$ ipython --no-banner

In [1]: import numpy as np

In [2]: import numpy.linalg as la

In [3]: np.set_printoptions(precision=2, suppress=True, linewidth=160, legacy="1.25")

In [4]: sv = 10 * 0.2 ** np.arange(3)

In [5]: rng = np.random.default_rng(48533)

In [6]: feats = rng.normal(size=(16, 3)) * rng.permutation(sv)

In [7]: feats
Out[7]: 
array([[ 18.59,  -1.9 ,  -0.2 ],
       [ 19.52,  -1.05,  -0.38],
       [ 14.2 ,  -1.13,   0.41],
       [  7.33,  -0.45,   0.1 ],
       [-16.25,   2.74,  -0.19],
       [-17.37,  -0.96,  -0.11],
       [ -9.44,   2.28,  -0.56],
       [-16.42,  -2.31,  -0.1 ],
       [  1.65,   0.75,  -0.55],
       [  1.37,  -0.2 ,  -0.09],
       [  5.42,   0.03,  -0.6 ],
       [ -4.02,   1.22,   0.68],
       [ 13.11,   3.89,  -0.23],
       [ -1.42,  -3.16,  -0.25],
       [ 11.  ,   3.11,   0.03],
       [ -1.83,  -2.51,   0.1 ]])

In [8]: Ac = (feats - feats.mean(axis=0)) / feats.std(axis=0)

In [9]: np.argwhere(np.abs(Ac) > 2)
Out[9]: array([[11,  2]])

In [10]: beta = la.lstsq(np.delete(Ac, 0, axis=1), Ac[:, 0])[0]

In [11]: beta
Out[11]: array([0.01, 0.02])

In [12]: W = np.array([[3, 0, 1], [0, 2, 1], [2, 3, 0]])

In [13]: beta = np.array([8, 4, 3])

In [14]: H = np.maximum(feats @ W + beta, 0)

In [15]: la.matrix_rank(H)
Out[15]: 3

In [16]: W2 = np.array([[0, 0], [3, -2], [-3, -3]])

In [17]: print((H @ W2).round(6).argmax(axis=1))
[0 0 0 0 0 0 0 0 0 0 0 0 0 0 0 0]

In [18]: W @ W2
Out[18]: 
array([[-3, -3],
       [ 3, -7],
       [ 9, -6]])

In [19]: O, vecs = la.qr(feats[:, :1])[0], la.qr(feats[:, 1:])[0]

In [20]: sv = la.svd(O.T @ vecs, compute_uv=False)

In [21]: np.degrees(np.arccos(sv.clip(0, 1)))
Out[21]: array([88.3])

In [22]: (sv > 0.9).sum()
Out[22]: 0

In [23]: round(la.norm(O @ O.T - vecs @ vecs.T, 2), 2)
Out[23]: 1.0

In [24]: B = np.array([[-1, -2], [0, -2], [0, 1]])

In [25]: F = np.tile(B, (2, 3))

In [26]: F
Out[26]: 
array([[-1, -2, -1, -2, -1, -2],
       [ 0, -2,  0, -2,  0, -2],
       [ 0,  1,  0,  1,  0,  1],
       [-1, -2, -1, -2, -1, -2],
       [ 0, -2,  0, -2,  0, -2],
       [ 0,  1,  0,  1,  0,  1]])

In [27]: U, sv, Vh = la.svd(F)

In [28]: vecs = Vh[:(sv > 1e-8).sum()]

In [29]: vec = F[1] + 5 * F[3] + rng.integers(2) * np.eye(6)[4]

In [30]: vec
Out[30]: array([ -5., -12.,  -5., -12.,  -4., -12.])

In [31]: np.round(la.norm(vec - vecs.T @ vecs @ vec), 2)
Out[31]: 0.82
